$ python3 -q
>>> import numpy as np
>>> np.set_printoptions(precision=3, suppress=True, linewidth=160)
>>> X = np.diag(np.array([0, 0, 2, 2, 1, 0, 0, 2, 0, 0, 0, 0, 1, 1]))
>>> X
array([[0, 0, 0, 0, 0, 0, 0, 0, 0, 0, 0, 0, 0, 0],
       [0, 0, 0, 0, 0, 0, 0, 0, 0, 0, 0, 0, 0, 0],
       [0, 0, 2, 0, 0, 0, 0, 0, 0, 0, 0, 0, 0, 0],
       [0, 0, 0, 2, 0, 0, 0, 0, 0, 0, 0, 0, 0, 0],
       [0, 0, 0, 0, 1, 0, 0, 0, 0, 0, 0, 0, 0, 0],
       [0, 0, 0, 0, 0, 0, 0, 0, 0, 0, 0, 0, 0, 0],
       [0, 0, 0, 0, 0, 0, 0, 0, 0, 0, 0, 0, 0, 0],
       [0, 0, 0, 0, 0, 0, 0, 2, 0, 0, 0, 0, 0, 0],
       [0, 0, 0, 0, 0, 0, 0, 0, 0, 0, 0, 0, 0, 0],
       [0, 0, 0, 0, 0, 0, 0, 0, 0, 0, 0, 0, 0, 0],
       [0, 0, 0, 0, 0, 0, 0, 0, 0, 0, 0, 0, 0, 0],
       [0, 0, 0, 0, 0, 0, 0, 0, 0, 0, 0, 0, 0, 0],
       [0, 0, 0, 0, 0, 0, 0, 0, 0, 0, 0, 0, 1, 0],
       [0, 0, 0, 0, 0, 0, 0, 0, 0, 0, 0, 0, 0, 1]])
>>> np.linalg.svd(X, compute_uv=False)
array([2., 2., 2., 1., 1., 1., 0., 0., 0., 0., 0., 0., 0., 0.])
>>> X[:, 2] @ X[:, 0]
np.int64(0)
>>> np.abs(np.diag(np.linalg.qr(X)[1])) > 1e-9
array([False, False,  True,  True,  True, False, False,  True, False, False, False, False,  True,  True])
>>> try:
...     np.linalg.inv(X)
... except np.linalg.LinAlgError as e:
...     print(repr(e))
... 
LinAlgError('Singular matrix')
>>> np.linalg.lstsq(X[:-1].T, X[-1])[2]
np.int32(5)
>>> round(np.trace(np.linalg.pinv(X) @ X), 3)
np.float64(6.0)
>>> np.flatnonzero(np.linalg.matrix_power((X != 0) + (X.T != 0) + np.eye(14), 14)[7])
array([7])
>>> sigma = 20 * 0.7 ** np.arange(6)
>>> q, _ = np.linalg.qr(np.array([[1.7, -1.7, -0.7, 0.9, 0.1, 0.0],
...     [3.0, 0.1, 0.0, 0.7, -0.1, -1.8],
...     [1.2, 0.8, -0.3, -0.7, 0.0, -0.4],
...     [0.8, 0.7, -0.9, -0.7, -0.4, 0.4],
...     [0.3, 1.1, -1.4, 0.2, -0.1, 0.2],
...     [-1.4, -0.7, 0.6, 2.7, -0.1, 1.6]]))
>>> rng = np.random.default_rng(62)
>>> arr = rng.normal(size=(34, 6)) * sigma @ q
>>> arr
array([[ 26.111, -10.184,   4.834,  -9.194,  -0.765,  -0.662],
       [ 27.438,   3.307,  -7.474, -13.957,  -2.302,  -1.317],
       [ -0.954,  19.82 , -19.936,  -8.882,  -0.811,   9.274],
       [ -4.957,  -4.402,  -9.11 ,  -2.793,   7.507,  31.   ],
       [  7.496, -23.4  ,  14.917,   7.366,  -8.894, -11.136],
       [ 14.601, -10.008,   3.339,   1.818,  -3.376,  -1.444],
       [ -6.575, -13.422,   0.9  ,   6.52 ,   8.246,   7.567],
       [ -5.091,   0.873, -11.21 ,  -7.491,  -0.248,   8.857],
       [ 11.734,   9.456,   0.534,  -3.811,  10.714,   0.519],
       [ -8.253,  -7.222,  -3.539,   5.367,  -5.355,  10.786],
       [ 11.524,  25.418, -20.839,  -3.041,   4.109,  -9.768],
       [ -2.667, -25.344,  27.475,   6.802,   4.863,   3.217],
       [  0.088,  15.639,   0.772,  -3.275,   2.203,   1.845],
       [ 15.683,  -3.821,   2.347,  -4.331,   4.837,  -6.311],
       [ -5.199, -18.246,  17.405,   5.304,  -6.256,   2.098],
       [-16.996,  15.497, -20.376,  -2.162,   1.047,   5.582],
       [ -3.622,   3.719,  -8.035,  -2.943,   1.255,   9.597],
       [  1.498,   0.534,   1.109,   5.363,   2.603,   1.582],
       [  8.513, -12.562,   2.739,   2.614,  -8.241,  -7.229],
       [  3.235,  -2.46 ,  12.44 ,   0.465,   5.001,   3.794],
       [  4.076,  -0.233,   9.126,   1.768,   0.828,  -2.137],
       [ -4.897,  -3.41 ,  -3.614,  -0.758,   0.132,   3.43 ],
       [  7.256, -25.464,  24.053,   8.511,  -8.258, -18.091],
       [-22.948,  21.194, -26.995,   3.167,   2.49 ,  20.515],
       [ -7.142,  11.753,  -7.021,   5.515,  -3.601,   3.603],
       [  7.592, -17.693,  13.142,   5.491,   4.995,  -0.766],
       [ 20.77 , -16.289,   6.743, -11.217,  -0.877,   8.066],
       [ -3.98 ,  -9.656,   7.013,   3.97 ,  -3.181, -14.462],
       [-26.99 ,  20.818,  -0.023,  13.957,   8.787,  -9.818],
       [ -2.415,   3.663,   2.65 ,  -1.693,  12.677,   3.694],
       [  3.153,  18.732, -10.945, -12.747,  -2.434,   5.609],
       [-24.809,  -5.087,   2.454,  14.458,  -3.054,   3.044],
       [  9.648,   5.454,  -7.073, -10.911, -10.73 ,  -5.675],
       [ -1.745,   6.831,  -7.858,  -5.027,   6.842,   6.474]])
>>> Ac = arr - arr.mean(axis=0)
>>> evecs = np.linalg.svd(Ac)[2][:4]
>>> out = Ac - Ac @ evecs.T @ evecs
>>> np.diag(evecs.T @ evecs)
array([0.818, 0.783, 0.638, 0.268, 0.664, 0.829])
>>> data = np.loadtxt("layer19.csv", delimiter=",")
>>> data
array([[6., 1., 1., 1., 1., 1., 1., 1., 1., 1., 1., 1., 1., 1.],
       [1., 6., 1., 1., 1., 1., 1., 1., 1., 1., 1., 1., 1., 1.],
       [1., 1., 6., 1., 1., 1., 1., 1., 1., 1., 1., 1., 1., 1.],
       [1., 1., 1., 6., 1., 1., 1., 1., 1., 1., 1., 1., 1., 1.],
       [1., 1., 1., 1., 6., 1., 1., 1., 1., 1., 1., 1., 1., 1.],
       [1., 1., 1., 1., 1., 6., 1., 1., 1., 1., 1., 1., 1., 1.],
       [1., 1., 1., 1., 1., 1., 6., 1., 1., 1., 1., 1., 1., 1.],
       [1., 1., 1., 1., 1., 1., 1., 6., 1., 1., 1., 1., 1., 1.],
       [1., 1., 1., 1., 1., 1., 1., 1., 6., 1., 1., 1., 1., 1.],
       [1., 1., 1., 1., 1., 1., 1., 1., 1., 6., 1., 1., 1., 1.],
       [1., 1., 1., 1., 1., 1., 1., 1., 1., 1., 6., 1., 1., 1.],
       [1., 1., 1., 1., 1., 1., 1., 1., 1., 1., 1., 6., 1., 1.],
       [1., 1., 1., 1., 1., 1., 1., 1., 1., 1., 1., 1., 6., 1.],
       [1., 1., 1., 1., 1., 1., 1., 1., 1., 1., 1., 1., 1., 6.]])
>>> x0 = np.array([1, 9, 0, 9, 6, 3, 7, 6, 7, 0, 9, 1, 8, 7])
>>> rhs = data @ x0
>>> rhs
array([ 78., 118.,  73., 118., 103.,  88., 108., 103., 108.,  73., 118.,  78., 113., 108.])
>>> np.round(np.linalg.solve(data, 3 * rhs), 3) + 0
array([ 3., 27.,  0., 27., 18.,  9., 21., 18., 21.,  0., 27.,  3., 24., 21.])
>>> np.round(np.linalg.solve(data, rhs), 3) + 0
array([1., 9., 0., 9., 6., 3., 7., 6., 7., 0., 9., 1., 8., 7.])
>>> np.round(np.linalg.solve(data, rhs + data[:, 13]), 3) + 0
array([1., 9., 0., 9., 6., 3., 7., 6., 7., 0., 9., 1., 8., 8.])
